$ python3 -q
>>> import numpy as np
>>> import numpy.linalg as la
>>> np.set_printoptions(precision=3, suppress=True, linewidth=160)
>>> rnd = lambda a: np.round(a, 3) + 0
>>> K = np.loadtxt("dump.csv", delimiter=",")
>>> K
array([[-2., -1., -3., -3.,  1.,  1.,  2.,  2.],
       [ 3.,  0., -3.,  0., -3.,  0.,  2.,  3.],
       [ 3.,  0.,  2.,  1., -2.,  0.,  0., -3.],
       [-3.,  2.,  3.,  0.,  1., -2.,  0.,  1.],
       [-2., -2.,  3.,  2.,  3.,  2.,  0.,  1.],
       [-1., -1., -2.,  0.,  0.,  1.,  0., -2.],
       [ 3., -3.,  3.,  3.,  0.,  3., -3.,  2.],
       [-1., -3.,  1., -3.,  0.,  3.,  2., -1.]])
>>> # rank 7
>>> r = la.matrix_rank(K)
>>> r
np.int64(7)
>>> null = la.svd(K)[2][r:].T
>>> la.matrix_rank(K.T @ K), la.matrix_rank(K @ K.T)
(np.int64(7), np.int64(7))
>>> rnd(null[:, 0] / null[np.abs(null[:, 0]).round(6).argmax(), 0])
array([0., 1., 0., 0., 0., 1., 0., 0.])
>>> rnd(K @ null)
array([[0.],
       [0.],
       [0.],
       [0.],
       [0.],
       [0.],
       [0.],
       [0.]])
>>> [int(la.matrix_rank(K[:i])) for i in range(1, len(K) + 1)]
[1, 2, 3, 4, 5, 6, 7, 7]
>>> U, sig, VT = la.svd(K)
>>> vecs = VT[:(sig > 1e-8).sum()]
>>> rng = np.random.default_rng(125750)
>>> vec = K[6] + 4 * K[4] + rng.integers(2) * np.eye(8)[3]
>>> vec
array([ -5., -11.,  15.,  11.,  12.,  11.,  -3.,   6.])
>>> rnd(vecs.T @ vecs)
array([[ 1. ,  0. ,  0. ,  0. ,  0. ,  0. ,  0. ,  0. ],
       [ 0. ,  0.5,  0. ,  0. ,  0. , -0.5,  0. ,  0. ],
       [ 0. ,  0. ,  1. ,  0. ,  0. ,  0. ,  0. ,  0. ],
       [ 0. ,  0. ,  0. ,  1. ,  0. ,  0. ,  0. ,  0. ],
       [ 0. ,  0. ,  0. ,  0. ,  1. ,  0. ,  0. ,  0. ],
       [ 0. , -0.5,  0. ,  0. ,  0. ,  0.5,  0. ,  0. ],
       [ 0. ,  0. ,  0. ,  0. ,  0. ,  0. ,  1. ,  0. ],
       [ 0. ,  0. ,  0. ,  0. ,  0. ,  0. ,  0. ,  1. ]])
>>> la.matrix_rank(np.vstack([K, vec]))
np.int64(7)
>>> A = np.loadtxt("test14.csv", delimiter=",")
>>> rnd(A)
array([[-0.295, -0.199,  0.24 , -0.58 , -0.44 , -0.139, -0.288,  0.002, -0.124],
       [ 0.177, -0.111,  0.058,  0.016,  0.092,  0.226,  0.358, -0.021, -0.604],
       [ 0.03 , -0.231, -0.054,  0.411, -0.207,  0.089, -0.538,  0.151, -0.041],
       [ 0.177, -0.004,  0.126, -0.121, -0.211,  0.242, -0.124,  0.302,  0.053],
       [ 0.266,  0.111, -0.233,  0.184, -0.165,  0.084, -0.307, -0.307,  0.11 ],
       [-0.207, -0.084, -0.625,  0.004, -0.491, -0.234,  0.358, -0.161, -0.112],
       [ 0.266, -0.102, -0.056, -0.193, -0.021, -0.246, -0.209,  0.011, -0.27 ],
       [ 0.177,  0.763, -0.066, -0.294, -0.045, -0.03 , -0.168, -0.266, -0.025],
       [ 0.059,  0.176, -0.326,  0.245,  0.002, -0.094, -0.19 ,  0.234, -0.258],
       [-0.561,  0.371,  0.328,  0.397, -0.077, -0.299,  0.014,  0.083, -0.083],
       [-0.118, -0.033, -0.353, -0.211,  0.445, -0.364, -0.22 ,  0.4  , -0.082],
       [-0.266, -0.218, -0.225, -0.067,  0.23 ,  0.118, -0.082, -0.307,  0.454],
       [-0.059,  0.143, -0.134,  0.019, -0.37 ,  0.368,  0.084,  0.392,  0.146],
       [ 0.414,  0.019,  0.095,  0.004, -0.151, -0.444,  0.295,  0.336,  0.454],
       [-0.236,  0.211, -0.226, -0.235,  0.151,  0.402,  0.066,  0.335,  0.058]])
>>> q, r_ = la.qr(A)
>>> np.trace(q @ q.T)
np.float64(9.0)
>>> rnd(q.T @ q)
array([[1., 0., 0., 0., 0., 0., 0., 0., 0.],
       [0., 1., 0., 0., 0., 0., 0., 0., 0.],
       [0., 0., 1., 0., 0., 0., 0., 0., 0.],
       [0., 0., 0., 1., 0., 0., 0., 0., 0.],
       [0., 0., 0., 0., 1., 0., 0., 0., 0.],
       [0., 0., 0., 0., 0., 1., 0., 0., 0.],
       [0., 0., 0., 0., 0., 0., 1., 0., 0.],
       [0., 0., 0., 0., 0., 0., 0., 1., 0.],
       [0., 0., 0., 0., 0., 0., 0., 0., 1.]])
>>> np.allclose(r_.T @ r_, A.T @ A)
True
>>> q.shape, r_.shape
((15, 9), (9, 9))
